$ python3 -q
>>> import numpy as np
>>> import numpy.linalg as la
>>> np.set_printoptions(precision=2, suppress=True, linewidth=200)
>>> arr = np.load("data.npy")
>>> arr
array([[3, 4],
       [3, 4],
       [1, 2],
       [3, 4],
       [2, 3]])
>>> # row 1 repeats row 0
>>> out = np.c_[arr[:, :1] @ np.array([[-1]]), np.array([1, -2, -3, -4, -2])]
>>> out
array([[-3,  1],
       [-3, -2],
       [-1, -3],
       [-3, -4],
       [-2, -2]])
>>> np.round(la.norm(out - arr @ la.lstsq(arr, out)[0], axis=0), 2) + 0
array([0.  , 3.57])
>>> la.matrix_rank(np.c_[arr, out])
np.int64(3)
>>> np.round(la.lstsq(arr, out[:, 0])[0], 2) + 0
array([-1.,  0.])
>>> x0 = np.array([1, 0])
>>> target = out @ x0
>>> target
array([-3, -3, -1, -3, -2])
>>> try:
...     la.solve(out, target)
... except la.LinAlgError as e:
...     print(e)
... 
Last 2 dimensions of the array must be square
>>> np.round(la.pinv(out) @ out, 2) + 0
array([[1., 0.],
       [0., 1.]])
>>> rng = np.random.default_rng(40315)
>>> target = target + 0.1 * rng.normal(size=5)
>>> target
array([-2.99, -2.73, -1.04, -3.07, -1.86])
>>> c, *_ = la.lstsq(out, target)
>>> round(la.norm(target - out @ c), 2)
np.float64(0.27)
>>> np.round(out.T @ (target - out @ c), 2) + 0
array([0., 0.])
>>> [round(float(la.norm(la.solve(out.T @ out + lam * np.eye(2), out.T @ target))), 2) for lam in (0, 1, 10, 100)]
[0.97, 0.92, 0.68, 0.25]
>>> c.round()
array([1., 0.])
>>> c
array([0.97, 0.01])
>>> mat = np.load("test3.npy")
>>> mat
array([[3, 0, 0, 0],
       [5, 1, 0, 0],
       [0, 0, 3, 0],
       [0, 0, 5, 1]])
>>> # triangular: eigenvalues sit on the diagonal
>>> proj = np.triu(np.array([[3, 3, 1, 0], [-3, 1, 2, -1], [-2, -2, -2, -1], [1, -2, 3, 2]]), 1) + np.eye(4)
>>> out = proj @ mat @ la.inv(proj)
>>> np.trace(out), np.trace(mat)
(np.float64(8.0), np.int64(8))
>>> la.matrix_rank(out)
np.int64(4)
>>> round(float(la.det(out)), 2)
9.0
>>> np.poly(out)
array([  1.,  -8.,  22., -24.,   9.])
>>> F = np.loadtxt("mat.csv", delimiter=",")
>>> F
array([[38.88, -0.11, 21.18, -1.28, 49.56],
       [39.87,  1.02, 18.71, -1.07, 49.51],
       [38.8 , -0.8 , 19.66, -2.58, 50.13],
       [40.59, -0.06, 20.57, -1.53, 50.79],
       [40.91, -0.24, 20.54,  0.39, 50.32],
       [39.58,  0.03, 19.78,  1.61, 51.77],
       [38.5 ,  1.24, 20.55, -0.33, 48.07],
       [41.31,  1.26, 21.23,  0.08, 49.39],
       [40.82, -0.5 , 21.1 ,  0.39, 49.69],
       [39.88, -0.63, 20.85, -0.93, 50.02],
       [40.7 ,  1.76, 18.97,  0.56, 49.12],
       [39.99, -1.76, 20.04,  0.31, 49.65],
       [40.43,  0.24, 20.49, -0.53, 49.4 ],
       [40.53, -1.04, 20.11,  1.59, 49.57],
       [38.68, -1.01, 20.34, -0.1 , 50.89],
       [38.96, -0.67, 20.41,  0.36, 49.18]])
>>> lab = F[:, 2] > np.median(F[:, 2])
>>> f = F[lab].mean(axis=0) - F[~lab].mean(axis=0)
>>> np.argsort(-np.abs(f).round(6), kind="stable")
array([2, 3, 0, 1, 4])
>>> ((F - F.mean(axis=0)) @ f > 0).astype(int)
array([1, 0, 0, 1, 1, 0, 1, 1, 1, 1, 0, 0, 1, 0, 0, 0])
>>> lab.astype(int)
array([1, 0, 0, 1, 1, 0, 1, 1, 1, 1, 0, 0, 1, 0, 0, 0])
